$ ipython --no-banner

In [1]: import numpy as np

In [2]: from numpy import linalg as LA

In [3]: np.set_printoptions(precision=1, suppress=True, linewidth=120, sign=" ")

In [4]: J = np.loadtxt("a.csv", delimiter=",")

In [5]: J
Out[5]: 
array([[ 0.,  1.,  0.],
       [ 1.,  0.,  0.],
       [ 0.,  0.,  1.]])

In [6]: # 2 blocks once reordered

In [7]: np.round(LA.eigvals(J).sum().real, 1)
Out[7]: np.float64(1.0)

In [8]: np.round(LA.det(J.T), 1)
Out[8]: np.float64(-1.0)

In [9]: round(LA.det(J[::-1]), 1)
Out[9]: np.float64(1.0)

In [10]: LA.eigvals(J)
Out[10]: array([ 1., -1.,  1.])

In [11]: np.einsum("ii->", J)
Out[11]: np.float64(1.0)

In [12]: np.kron(np.eye(2, dtype=int), J)
Out[12]: 
array([[ 0.,  1.,  0.,  0.,  0.,  0.],
       [ 1.,  0.,  0.,  0.,  0.,  0.],
       [ 0.,  0.,  1.,  0.,  0.,  0.],
       [ 0.,  0.,  0.,  0.,  1.,  0.],
       [ 0.,  0.,  0.,  1.,  0.,  0.],
       [ 0.,  0.,  0.,  0.,  0.,  1.]])

In [13]: round(LA.det(2 * J), 1), np.round(LA.det(J), 1)
Out[13]: (np.float64(-8.0), np.float64(-1.0))

In [14]: J @ J
Out[14]: 
array([[ 1.,  0.,  0.],
       [ 0.,  1.,  0.],
       [ 0.,  0.,  1.]])

In [15]: (LA.matrix_power((J != 0) + (J.T != 0) + np.eye(3), 3) > 0).astype(int)
Out[15]: 
array([[ 1,  1,  0],
       [ 1,  1,  0],
       [ 0,  0,  1]])

In [16]: np.sort(LA.eigvals(J).real)
Out[16]: array([-1.,  1.,  1.])

In [17]: (J != 0).astype(int)
Out[17]: 
array([[ 0,  1,  0],
       [ 1,  0,  0],
       [ 0,  0,  1]])
